$ python3 -q
>>> import numpy as np
>>> import numpy.linalg as la
>>> np.set_printoptions(precision=2, suppress=True, linewidth=200, legacy="1.25")
>>> rd = lambda a: np.round(a, 2) + 0
>>> m1 = np.load("a.npy")
>>> rd(m1)
array([[ 21.84, -15.12,  -1.77, -24.61,  12.34,  15.12,   8.39, -20.76, -10.96],
       [ 19.86, -13.48,  -1.28, -22.33,  11.01,  13.48,   7.09, -18.98,  -9.78],
       [ 19.73, -13.37,  -1.25, -22.17,  10.93,  13.37,   7.01, -18.86,  -9.7 ],
       [  8.52,  -4.5 ,   0.8 ,  -9.12,   3.9 ,   4.5 ,   0.48,  -8.45,  -3.6 ],
       [  8.49,  -4.47,   0.8 ,  -9.08,   3.88,   4.47,   0.46,  -8.42,  -3.58],
       [  8.21,  -4.27,   0.83,  -8.76,   3.72,   4.27,   0.33,  -8.15,  -3.45],
       [  7.  ,  -3.39,   0.93,  -7.34,   3.05,   3.39,  -0.22,  -6.98,  -2.88],
       [  6.82,  -3.26,   0.94,  -7.12,   2.95,   3.26,  -0.3 ,  -6.79,  -2.79],
       [  6.66,  -3.15,   0.95,  -6.94,   2.86,   3.15,  -0.37,  -6.64,  -2.72],
       [  5.64,  -2.43,   0.99,  -5.75,   2.33,   2.43,  -0.77,  -5.64,  -2.27],
       [  5.39,  -2.27,   1.  ,  -5.46,   2.2 ,   2.27,  -0.86,  -5.39,  -2.17],
       [  4.12,  -1.43,   0.98,  -3.98,   1.57,   1.43,  -1.27,  -4.12,  -1.64],
       [  4.04,  -1.38,   0.98,  -3.88,   1.53,   1.38,  -1.29,  -4.03,  -1.61],
       [  3.85,  -1.26,   0.97,  -3.67,   1.45,   1.26,  -1.33,  -3.84,  -1.54],
       [  3.27,  -0.91,   0.93,  -3.  ,   1.18,   0.91,  -1.46,  -3.25,  -1.32],
       [  2.77,  -0.62,   0.87,  -2.43,   0.97,   0.62,  -1.53,  -2.74,  -1.15],
       [  2.64,  -0.55,   0.85,  -2.28,   0.92,   0.55,  -1.54,  -2.6 ,  -1.1 ],
       [  2.26,  -0.35,   0.79,  -1.85,   0.77,   0.35,  -1.56,  -2.2 ,  -0.97],
       [  2.11,  -0.28,   0.76,  -1.68,   0.71,   0.28,  -1.56,  -2.04,  -0.92],
       [  1.52,  -0.01,   0.62,  -1.03,   0.5 ,   0.01,  -1.49,  -1.42,  -0.74],
       [  1.44,   0.02,   0.6 ,  -0.95,   0.47,  -0.02,  -1.48,  -1.34,  -0.72],
       [  1.33,   0.06,   0.57,  -0.83,   0.44,  -0.06,  -1.45,  -1.22,  -0.69],
       [  1.05,   0.15,   0.47,  -0.55,   0.35,  -0.15,  -1.34,  -0.92,  -0.6 ],
       [  0.79,   0.2 ,   0.37,  -0.3 ,   0.28,  -0.2 ,  -1.19,  -0.64,  -0.52],
       [  0.6 ,   0.22,   0.28,  -0.15,   0.23,  -0.22,  -1.05,  -0.46,  -0.46],
       [ -0.01,  -0.01,   0.  ,  -0.01,  -0.01,   0.01,   0.03,   0.  ,   0.02],
       [ -0.21,  -0.19,   0.17,  -0.34,  -0.36,   0.19,   0.59,  -0.13,   0.63],
       [ -5.04,   4.08,   7.91,  -0.3 ,  -9.42,  -4.08,  -3.13,  -0.85,  12.09],
       [ -5.55,   4.61,   8.6 ,  -0.08, -10.24,  -4.61,  -3.68,  -0.78,  13.06],
       [ -5.98,   5.06,   9.18,   0.12, -10.93,  -5.06,  -4.14,  -0.71,  13.86],
       [ -6.72,   5.84,  10.15,   0.47, -12.09,  -5.84,  -4.95,  -0.58,  15.22],
       [ -7.32,   6.46,  10.91,   0.77, -13.01,  -6.46,  -5.6 ,  -0.47,  16.28],
       [ -7.32,   6.47,  10.92,   0.77, -13.02,  -6.47,  -5.61,  -0.46,  16.29],
       [-10.12,   9.41,  14.41,   2.3 , -17.23,  -9.41,  -8.7 ,   0.19,  21.14],
       [-11.16,  10.51,  15.67,   2.91, -18.76, -10.51,  -9.86,   0.47,  22.89],
       [-15.06,  14.64,  20.24,   5.33, -24.37, -14.64, -14.22,   1.62,  29.23],
       [-15.31,  14.9 ,  20.53,   5.49, -24.72, -14.9 , -14.5 ,   1.7 ,  29.63],
       [-19.1 ,  18.92,  24.81,   8.01, -30.02, -18.92, -18.75,   2.97,  35.57]])
>>> la.lstsq(m1[:-1].T, m1[-1])[2]
3
>>> np.abs(np.diag(la.qr(m1)[1])) > 1e-9
array([ True,  True,  True, False, False, False, False, False, False])
>>> np.unique(m1.round(6), axis=0).shape
(38, 9)
>>> C = m1[[20, 11]].astype(float)
>>> for _ in range(5):
...     z = la.norm(m1[:, None] - C, axis=-1).argmin(axis=1)
...     C = np.array([m1[z == j].mean(axis=0) for j in range(2)])
... 
>>> z
array([1, 1, 1, 1, 1, 1, 1, 1, 1, 1, 1, 1, 1, 1, 1, 1, 1, 1, 1, 1, 1, 1, 1, 1, 1, 1, 1, 0, 0, 0, 0, 0, 0, 0, 0, 0, 0, 0])
>>> rd(C)
array([[ -9.88,   9.17,  13.94,   2.34, -16.71,  -9.17,  -8.47,   0.28,  20.48],
       [  5.55,  -2.82,   0.49,  -5.76,   2.6 ,   2.82,   0.08,  -5.41,  -2.49]])
>>> rng = np.random.default_rng(8598)
>>> M2 = C + rng.integers(-2, 3, (2, 1)) @ rng.integers(-2, 3, (1, 9))
>>> rd(M2)
array([[ -9.88,   9.17,  13.94,   2.34, -16.71,  -9.17,  -8.47,   0.28,  20.48],
       [  3.55,   1.18,  -1.51,  -5.76,  -1.4 ,   0.82,  -1.92,  -3.41,  -0.49]])
>>> np.abs(M2 - C).sum(axis=1)
array([ 0., 20.])
>>> feats = np.load("x.npy")
>>> feats
array([[ 1,  3,  3,  2,  1,  3,  2, -2, -1, -2,  2],
       [ 3, -2, -2,  1,  3,  0,  2, -1,  0, -2, -3],
       [ 1,  1, -2,  1, -3,  3,  0,  2, -1, -1,  3],
       [ 2,  2, -2, -2,  1,  0, -1,  3, -3,  1,  3],
       [-3,  3, -2, -3,  1,  1,  1, -1, -1,  2,  0],
       [-1, -2, -1, -1,  0,  2, -3,  3, -2, -1,  3],
       [-1, -1, -3,  1, -1,  1, -3, -2, -1,  2,  3],
       [ 0,  1, -1,  3,  1,  3, -1,  2, -2,  1, -3],
       [-2, -3,  2, -1, -3,  1,  1,  2, -3, -1, -3],
       [ 2,  2, -2, -3,  1, -1, -2,  0, -1,  0,  2],
       [ 1,  3, -2,  2, -2, -2,  2, -3,  1, -3, -3]])
>>> vec = np.array([-1, -1, -2, 3, 0, 2, 3, 3, 2, 2, -2])
>>> target = feats @ vec
>>> target
array([ -8,  11,   7, -10,  -1,  -6,  -6,  23,   7, -23,   1])
>>> rd(la.solve(feats, target + feats[:, 2]))
array([-1., -1., -1.,  3.,  0.,  2.,  3.,  3.,  2.,  2., -2.])
>>> Q, evecs = la.qr(feats[:, :10])[0], la.qr(feats[:, 10:])[0]
>>> s = la.svd(Q.T @ evecs, compute_uv=False)
>>> print((s > 0.9).sum())
0
>>> rd(np.degrees(np.arccos(s.clip(0, 1))))
array([26.32])
>>> rd(s)
array([0.9])
>>> M2 = feats ** -1
Traceback (most recent call last):
  File "<python-input-28>", line 1, in <module>
    M2 = feats ** -1
         ~~~~~~^^~~~
ValueError: Integers to negative integer powers are not allowed.
>>> M2 = la.invert(feats)
Traceback (most recent call last):
  File "<python-input-29>", line 1, in <module>
    M2 = la.invert(feats)
         ^^^^^^^^^
AttributeError: module 'numpy.linalg' has no attribute 'invert'
>>> M2 = la.inv(feats)
>>> rd(la.cond(feats))
9.03
>>> rd(feats @ M2)
array([[1., 0., 0., 0., 0., 0., 0., 0., 0., 0., 0.],
       [0., 1., 0., 0., 0., 0., 0., 0., 0., 0., 0.],
       [0., 0., 1., 0., 0., 0., 0., 0., 0., 0., 0.],
       [0., 0., 0., 1., 0., 0., 0., 0., 0., 0., 0.],
       [0., 0., 0., 0., 1., 0., 0., 0., 0., 0., 0.],
       [0., 0., 0., 0., 0., 1., 0., 0., 0., 0., 0.],
       [0., 0., 0., 0., 0., 0., 1., 0., 0., 0., 0.],
       [0., 0., 0., 0., 0., 0., 0., 1., 0., 0., 0.],
       [0., 0., 0., 0., 0., 0., 0., 0., 1., 0., 0.],
       [0., 0., 0., 0., 0., 0., 0., 0., 0., 1., 0.],
       [0., 0., 0., 0., 0., 0., 0., 0., 0., 0., 1.]])
>>> z = rng.permutation(11)
>>> M2 = feats[:, z] * rng.choice([-1, 1], 11)
>>> M2
array([[ 1, -1, -2,  3, -2,  2,  2,  2, -1, -3, -3],
       [ 3,  0,  3, -2, -1,  2,  1,  2, -3,  0,  2],
       [-3, -1, -3,  1,  2,  0,  1,  1, -1, -3,  2],
       [ 1, -3, -3,  2,  3, -1, -2, -1, -2,  0,  2],
       [ 1, -1,  0,  3, -1,  1, -3, -2,  3, -1,  2],
       [ 0, -2, -3, -2,  3, -3, -1,  1,  1, -2,  1],
       [-1, -1, -3, -1, -2, -3,  1, -2,  1, -1,  3],
       [ 1, -2,  3,  1,  2, -1,  3, -1,  0, -3,  1],
       [-3, -3,  3, -3,  2,  1, -1,  1,  2, -1, -2],
       [ 1, -1, -2,  2,  0, -2, -3,  0, -2,  1,  2],
       [-2,  1,  3,  3, -3,  2,  2,  3, -1,  2,  2]])
>>> Uu, _, VT = la.svd(feats.T @ M2)
>>> rd(Uu @ VT)
array([[ 0.,  0.,  0.,  0.,  0.,  0.,  0.,  0., -1.,  0.,  0.],
       [ 0.,  0.,  0.,  1.,  0.,  0.,  0.,  0.,  0.,  0.,  0.],
       [ 0.,  0.,  0.,  0.,  0.,  0.,  0.,  0.,  0.,  0., -1.],
       [ 0.,  0.,  0.,  0.,  0.,  0.,  1.,  0.,  0.,  0.,  0.],
       [ 1.,  0.,  0.,  0.,  0.,  0.,  0.,  0.,  0.,  0.,  0.],
       [ 0.,  0.,  0.,  0.,  0.,  0.,  0.,  0.,  0., -1.,  0.],
       [ 0.,  0.,  0.,  0.,  0.,  1.,  0.,  0.,  0.,  0.,  0.],
       [ 0.,  0.,  0.,  0.,  1.,  0.,  0.,  0.,  0.,  0.,  0.],
       [ 0.,  1.,  0.,  0.,  0.,  0.,  0.,  0.,  0.,  0.,  0.],
       [ 0.,  0.,  0.,  0.,  0.,  0.,  0., -1.,  0.,  0.,  0.],
       [ 0.,  0., -1.,  0.,  0.,  0.,  0.,  0.,  0.,  0.,  0.]])
>>> A = np.loadtxt("arr.csv", delimiter=",")
>>> rd(A)
array([[ 0.03, -0.08,  0.05, -0.05, -0.01,  0.03, -0.03, -0.08, -0.01,  0.01, -0.08, -0.08],
       [-0.08,  0.18, -0.13,  0.13,  0.03, -0.08,  0.08,  0.18,  0.03, -0.03,  0.18,  0.18],
       [ 0.05, -0.13,  0.09, -0.09, -0.02,  0.05, -0.05, -0.13, -0.02,  0.02, -0.13, -0.13],
       [-0.05,  0.13, -0.09,  0.09,  0.02, -0.05,  0.05,  0.13,  0.02, -0.02,  0.13,  0.13],
       [-0.01,  0.03, -0.02,  0.02,  0.  , -0.01,  0.01,  0.03,  0.  ,  0.  ,  0.03,  0.03],
       [ 0.03, -0.08,  0.05, -0.05, -0.01,  0.03, -0.03, -0.08, -0.01,  0.01, -0.08, -0.08],
       [-0.03,  0.08, -0.05,  0.05,  0.01, -0.03,  0.03,  0.08,  0.01, -0.01,  0.08,  0.08],
       [-0.08,  0.18, -0.13,  0.13,  0.03, -0.08,  0.08,  0.18,  0.03, -0.03,  0.18,  0.18],
       [-0.01,  0.03, -0.02,  0.02,  0.  , -0.01,  0.01,  0.03,  0.  ,  0.  ,  0.03,  0.03],
       [ 0.01, -0.03,  0.02, -0.02,  0.  ,  0.01, -0.01, -0.03,  0.  ,  0.  , -0.03, -0.03],
       [-0.08,  0.18, -0.13,  0.13,  0.03, -0.08,  0.08,  0.18,  0.03, -0.03,  0.18,  0.18],
       [-0.08,  0.18, -0.13,  0.13,  0.03, -0.08,  0.08,  0.18,  0.03, -0.03,  0.18,  0.18]])
>>> M2 = A + rng.integers(-2, 3, (12, 1)) @ rng.integers(-2, 3, (1, 12))
>>> print(rd(M2))
[[ 0.03 -0.08  0.05 -0.05 -0.01  0.03 -0.03 -0.08 -0.01  0.01 -0.08 -0.08]
 [ 0.92 -1.82 -1.13 -0.87  1.03 -2.08 -0.92  2.18  0.03 -0.03 -0.82  0.18]
 [ 1.05 -2.13 -0.91 -1.09  0.98 -1.95 -1.05  1.87 -0.02  0.02 -1.13 -0.13]
 [ 1.95 -3.87 -2.09 -1.91  2.02 -4.05 -1.95  4.13  0.02 -0.02 -1.87  0.13]
 [-1.01  2.03  0.98  1.02 -1.    1.99  1.01 -1.97  0.    0.    1.03  0.03]
 [ 1.03 -2.08 -0.95 -1.05  0.99 -1.97 -1.03  1.92 -0.01  0.01 -1.08 -0.08]
 [-0.03  0.08 -0.05  0.05  0.01 -0.03  0.03  0.08  0.01 -0.01  0.08  0.08]
 [ 0.92 -1.82 -1.13 -0.87  1.03 -2.08 -0.92  2.18  0.03 -0.03 -0.82  0.18]
 [-1.01  2.03  0.98  1.02 -1.    1.99  1.01 -1.97  0.    0.    1.03  0.03]
 [-0.99  1.97  1.02  0.98 -1.    2.01  0.99 -2.03  0.    0.    0.97 -0.03]
 [-1.08  2.18  0.87  1.13 -0.97  1.92  1.08 -1.82  0.03 -0.03  1.18  0.18]
 [ 0.92 -1.82 -1.13 -0.87  1.03 -2.08 -0.92  2.18  0.03 -0.03 -0.82  0.18]]
>>> la.matrix_rank(M2 - A, tol=1e-8)
1
>>> rd(M2 - A)
array([[ 0.,  0.,  0.,  0.,  0.,  0.,  0.,  0.,  0.,  0.,  0.,  0.],
       [ 1., -2., -1., -1.,  1., -2., -1.,  2.,  0.,  0., -1.,  0.],
       [ 1., -2., -1., -1.,  1., -2., -1.,  2.,  0.,  0., -1.,  0.],
       [ 2., -4., -2., -2.,  2., -4., -2.,  4.,  0.,  0., -2.,  0.],
       [-1.,  2.,  1.,  1., -1.,  2.,  1., -2.,  0.,  0.,  1.,  0.],
       [ 1., -2., -1., -1.,  1., -2., -1.,  2.,  0.,  0., -1.,  0.],
       [ 0.,  0.,  0.,  0.,  0.,  0.,  0.,  0.,  0.,  0.,  0.,  0.],
       [ 1., -2., -1., -1.,  1., -2., -1.,  2.,  0.,  0., -1.,  0.],
       [-1.,  2.,  1.,  1., -1.,  2.,  1., -2.,  0.,  0.,  1.,  0.],
       [-1.,  2.,  1.,  1., -1.,  2.,  1., -2.,  0.,  0.,  1.,  0.],
       [-1.,  2.,  1.,  1., -1.,  2.,  1., -2.,  0.,  0.,  1.,  0.],
       [ 1., -2., -1., -1.,  1., -2., -1.,  2.,  0.,  0., -1.,  0.]])
>>> vec = np.array([7, 1, 5, 1, 3, 1, 8, 8, 0, 1, 9, 7])
>>> h = np.maximum(M2 @ vec, 0)
>>> rd(np.maximum(M2 @ vec, 0) - np.maximum(-M2 @ vec, 0))
array([-1.71,  2.98, -3.84,  0.84,  1.57, -2.71,  1.71,  2.98,  1.57,  0.43,  4.98,  2.98])
>>> np.flatnonzero(h > 1e-9)
array([ 1,  3,  4,  6,  7,  8,  9, 10, 11])
>>> rd(np.maximum(M2 @ (3 * vec), 0))
array([ 0.  ,  8.95,  0.  ,  2.53,  4.71,  0.  ,  5.12,  8.95,  4.71,  1.29, 14.95,  8.95])
>>> print(rd(h))
[0.   2.98 0.   0.84 1.57 0.   1.71 2.98 1.57 0.43 4.98 2.98]
>>> r0 = np.array([2, 1, 2, 0]) + 0.5
>>> J = np.eye(4) - 2 * np.outer(r0, r0) / (r0 @ r0)
>>> rd(J)
array([[ 0.17, -0.5 , -0.83, -0.17],
       [-0.5 ,  0.7 , -0.5 , -0.1 ],
       [-0.83, -0.5 ,  0.17, -0.17],
       [-0.17, -0.1 , -0.17,  0.97]])
>>> M2 = np.array([[1, 3, 3], [2, 0, 2], [0, 1, 0], [1, 3, 2]])
>>> np.einsum("ij,ij->i", J, J)
array([1., 1., 1., 1.])
>>> M2 @ J
Traceback (most recent call last):
  File "<python-input-55>", line 1, in <module>
    M2 @ J
    ~~~^~~
ValueError: matmul: Input operand 1 has a mismatch in its core dimension 0, with gufunc signature (n?,k),(k,m?)->(n?,m?) (size 4 is different from 3)
>>> la.matrix_rank(np.vstack([J, M2.T]))
4
>>> rd(J @ M2)
array([[-1.  , -0.83, -0.83],
       [ 0.8 , -2.3 , -0.3 ],
       [-2.  , -2.83, -3.83],
       [ 0.6 ,  2.23,  1.23]])
>>> print(rd(np.einsum("ij->j", J)))
[-1.33 -0.4  -1.33  0.53]
>>> rd(np.einsum("ik,kj->ji", J, M2))
array([[-1.  ,  0.8 , -2.  ,  0.6 ],
       [-0.83, -2.3 , -2.83,  2.23],
       [-0.83, -0.3 , -3.83,  1.23]])
>>> rd(la.eigvalsh(J).min())
-1.0
>>> [round(float(la.det(J[:i, :i])), 2) + 0 for i in range(1, 5)]
[0.17, -0.13, -0.97, -1.0]
>>> np.all(la.eigvalsh(J) > 0)
False
>>> evals, evecs = la.eigh(J)
>>> np.unique(evals.round(6) + 0, return_counts=True)[1]
array([1, 3])
>>> print((evals > 1e-8).sum(), (evals < -1e-8).sum())
3 1
>>> rd(evecs.T @ evecs)
array([[1., 0., 0., 0.],
       [0., 1., 0., 0.],
       [0., 0., 1., 0.],
       [0., 0., 0., 1.]])
>>> rd(evals.sum()), np.trace(J)
(2.0, 2.0)
>>> rd(evecs.T @ J @ evecs)
array([[-1.,  0.,  0.,  0.],
       [ 0.,  1.,  0.,  0.],
       [ 0.,  0.,  1.,  0.],
       [ 0.,  0.,  0.,  1.]])
>>> rd(evecs @ np.diag(evals) @ evecs.T)
array([[ 0.17, -0.5 , -0.83, -0.17],
       [-0.5 ,  0.7 , -0.5 , -0.1 ],
       [-0.83, -0.5 ,  0.17, -0.17],
       [-0.17, -0.1 , -0.17,  0.97]])
>>> vec = np.array([-1, 1, 1, 1])
>>> rd(la.norm(vec)), rd(la.norm(J @ vec))
(2.0, 2.0)
>>> rd(np.sort(np.abs(np.degrees(np.angle(la.eigvals(J))))))
array([  0.,   0.,   0., 180.])
>>> rd(J.T @ (J @ vec))
array([-1.,  1.,  1.,  1.])
>>> print(rd(np.abs(la.eigvals(J))))
[1. 1. 1. 1.]
>>> W0 = np.load("case10.npy")
>>> W0
array([[14, -5, -9,  6,  7,  9,  7,  7,  0,  2],
       [ 5,  1,  9,  2,  8, -2,  5, -7,  4, -1],
       [-7,  9,  2,  5, -3, -2, -5, -2, -5, -9],
       [-8,  4, -6, -4, -1,  6,  6,  1, -7,  4],
       [ 9, -5,  5, -8,  5, -3, -3,  3,  5, -4],
       [-6, -6,  4, -3, -9,  9, -6, -2,  1, -3],
       [-1,  7,  1, -2,  8, -4, -8,  9, -2,  4],
       [-7,  8,  2, -3, -5, -3, -5, 13,  4, -4],
       [-1,  2,  2,  2, -2, -3, -7,  0,  4, -2],
       [ 0,  3,  2,  8, -3, -1, -3, -1,  8,  3]])
>>> W1 = np.array([[-2, 0, 1, 1, -2, -1],
...     [-1, 2, -2, 0, 0, 0],
...     [-1, -2, 0, -1, 1, 1],
...     [2, 1, 1, 0, 0, 0]])
>>> c = np.array([3, 2, 8, 1, 2, 8])
>>> hid = np.maximum(J @ W1 + c, 0)
>>> la.matrix_rank(hid)
4
>>> (hid > 0).astype(int)
array([[1, 1, 1, 1, 1, 1],
       [1, 1, 1, 1, 1, 1],
       [1, 1, 1, 0, 1, 1],
       [1, 1, 1, 1, 1, 1]])
>>> rd(hid)
array([[3.67, 2.5 , 9.  , 2.  , 0.83, 7.  ],
       [3.6 , 4.3 , 6.  , 1.  , 2.5 , 8.  ],
       [4.67, 0.5 , 8.  , 0.  , 3.83, 9.  ],
       [5.53, 3.1 , 9.  , 1.  , 2.17, 8.  ]])
>>> C = np.array([[2, 0, 1],
...     [1, 2, -2],
...     [-2, 0, -2],
...     [2, 2, -2],
...     [0, 2, -1],
...     [2, 0, 1]])
>>> rd(hid @ C)
array([[  9.83,  10.67, -17.17],
       [ 17.5 ,  15.6 , -13.5 ],
       [ 11.83,   8.67,  -7.17],
       [ 14.17,  12.53, -14.83]])
>>> print((hid @ C).round(6).argmax(axis=1))
[1 0 0 0]
